% ipython --no-banner

In [1]: import numpy as np

In [2]: import numpy.linalg as la

In [3]: np.set_printoptions(precision=3, suppress=True, linewidth=100)

In [4]: feats = np.load("data.npy")

In [5]: feats
Out[5]: 
array([[2., 4., 0., 0., 0., 0.],
       [4., 3., 4., 0., 0., 0.],
       [0., 4., 0., 4., 0., 0.],
       [0., 0., 4., 0., 4., 0.],
       [0., 0., 0., 4., 0., 4.],
       [0., 0., 0., 0., 4., 0.]])

In [6]: u = np.array([0, 6])

In [7]: np.array([np.convolve(row, u, "same") for row in feats])
Out[7]: 
array([[ 0., 12., 24.,  0.,  0.,  0.],
       [ 0., 24., 18., 24.,  0.,  0.],
       [ 0.,  0., 24.,  0., 24.,  0.],
       [ 0.,  0.,  0., 24.,  0., 24.],
       [ 0.,  0.,  0.,  0., 24.,  0.],
       [ 0.,  0.,  0.,  0.,  0., 24.]])

In [8]: np.convolve(feats[3], u)
Out[8]: array([ 0.,  0.,  0., 24.,  0., 24.,  0.])

In [9]: np.cross(feats[3, :3], feats[4, :3])
Out[9]: array([0., 0., 0.])

In [10]: np.polyval(u, feats[3])
Out[10]: array([6., 6., 6., 6., 6., 6.])

In [11]: round(la.eigvalsh(feats).min(), 3)
Out[11]: np.float64(-6.845)

In [12]: print(np.all(la.eigvalsh(feats) > 0))
False

In [13]: mat = np.loadtxt("a.csv", delimiter=",")

In [14]: print(mat)
[[-1.  0.  0.  0. -2.  0.  0.  0.]
 [ 0.  1.  0.  0.  0.  0.  0.  0.]
 [ 0.  0.  0.  0.  0.  0.  0.  0.]
 [ 2.  0.  0. -1.  0.  0.  0.  0.]
 [ 0.  0.  0.  0.  0.  1.  0.  2.]
 [-2.  0.  0.  0.  0.  0.  0.  2.]
 [ 2.  0.  0.  0.  2.  0.  0.  0.]
 [ 0.  0.  2.  0.  0.  0.  0.  0.]
 [-1.  0.  0.  0.  0.  0.  2.  0.]
 [ 0.  0.  0.  0.  0.  1.  0.  0.]
 [ 0.  0.  0.  1.  0.  0.  2.  0.]
 [ 0.  0.  1.  0.  0.  0.  0.  0.]
 [ 0.  0.  0.  0.  0.  0.  0.  0.]
 [ 0.  0. -1.  0.  0.  0. -1.  0.]
 [ 0.  2.  0.  0. -2.  0.  0.  0.]
 [-1.  0.  0.  0.  0. -2.  0.  1.]]

In [15]: # rows 2 and 12 are equal

In [16]: mat.reshape(-1, 2)
Out[16]: 
array([[-1.,  0.],
       [ 0.,  0.],
       [-2.,  0.],
       [ 0.,  0.],
       [ 0.,  1.],
       [ 0.,  0.],
       [ 0.,  0.],
       [ 0.,  0.],
       [ 0.,  0.],
       [ 0.,  0.],
       [ 0.,  0.],
       [ 0.,  0.],
       [ 2.,  0.],
       [ 0., -1.],
       [ 0.,  0.],
       [ 0.,  0.],
       [ 0.,  0.],
       [ 0.,  0.],
       [ 0.,  1.],
       [ 0.,  2.],
       [-2.,  0.],
       [ 0.,  0.],
       [ 0.,  0.],
       [ 0.,  2.],
       [ 2.,  0.],
       [ 0.,  0.],
       [ 2.,  0.],
       [ 0.,  0.],
       [ 0.,  0.],
       [ 2.,  0.],
       [ 0.,  0.],
       [ 0.,  0.],
       [-1.,  0.],
       [ 0.,  0.],
       [ 0.,  0.],
       [ 2.,  0.],
       [ 0.,  0.],
       [ 0.,  0.],
       [ 0.,  1.],
       [ 0.,  0.],
       [ 0.,  0.],
       [ 0.,  1.],
       [ 0.,  0.],
       [ 2.,  0.],
       [ 0.,  0.],
       [ 1.,  0.],
       [ 0.,  0.],
       [ 0.,  0.],
       [ 0.,  0.],
       [ 0.,  0.],
       [ 0.,  0.],
       [ 0.,  0.],
       [ 0.,  0.],
       [-1.,  0.],
       [ 0.,  0.],
       [-1.,  0.],
       [ 0.,  2.],
       [ 0.,  0.],
       [-2.,  0.],
       [ 0.,  0.],
       [-1.,  0.],
       [ 0.,  0.],
       [ 0., -2.],
       [ 0.,  1.]])

In [17]: mat.ravel(order="F")
Out[17]: 
array([-1.,  0.,  0.,  2.,  0., -2.,  2.,  0., -1.,  0.,  0.,  0.,  0.,  0.,  0., -1.,  0.,  1.,
        0.,  0.,  0.,  0.,  0.,  0.,  0.,  0.,  0.,  0.,  0.,  0.,  2.,  0.,  0.,  0.,  0.,  0.,
        0.,  0.,  0.,  2.,  0.,  0.,  0.,  1.,  0., -1.,  0.,  0.,  0.,  0.,  0., -1.,  0.,  0.,
        0.,  0.,  0.,  0.,  1.,  0.,  0.,  0.,  0.,  0., -2.,  0.,  0.,  0.,  0.,  0.,  2.,  0.,
        0.,  0.,  0.,  0.,  0.,  0., -2.,  0.,  0.,  0.,  0.,  0.,  1.,  0.,  0.,  0.,  0.,  1.,
        0.,  0.,  0.,  0.,  0., -2.,  0.,  0.,  0.,  0.,  0.,  0.,  0.,  0.,  2.,  0.,  2.,  0.,
        0., -1.,  0.,  0.,  0.,  0.,  0.,  0.,  2.,  2.,  0.,  0.,  0.,  0.,  0.,  0.,  0.,  0.,
        0.,  1.])

In [18]: t3 = mat.reshape(16, 2, -1)

In [19]: np.einsum("ihd,ihd->ih", t3, t3)
Out[19]: 
array([[1., 4.],
       [1., 0.],
       [0., 0.],
       [5., 0.],
       [0., 5.],
       [4., 4.],
       [4., 4.],
       [4., 0.],
       [1., 4.],
       [0., 1.],
       [1., 4.],
       [1., 0.],
       [0., 0.],
       [1., 1.],
       [4., 4.],
       [1., 5.]])

In [20]: t3.sum(axis=1)
Out[20]: 
array([[-3.,  0.,  0.,  0.],
       [ 0.,  1.,  0.,  0.],
       [ 0.,  0.,  0.,  0.],
       [ 2.,  0.,  0., -1.],
       [ 0.,  1.,  0.,  2.],
       [-2.,  0.,  0.,  2.],
       [ 4.,  0.,  0.,  0.],
       [ 0.,  0.,  2.,  0.],
       [-1.,  0.,  2.,  0.],
       [ 0.,  1.,  0.,  0.],
       [ 0.,  0.,  2.,  1.],
       [ 0.,  0.,  1.,  0.],
       [ 0.,  0.,  0.,  0.],
       [ 0.,  0., -2.,  0.],
       [-2.,  2.,  0.,  0.],
       [-1., -2.,  0.,  1.]])
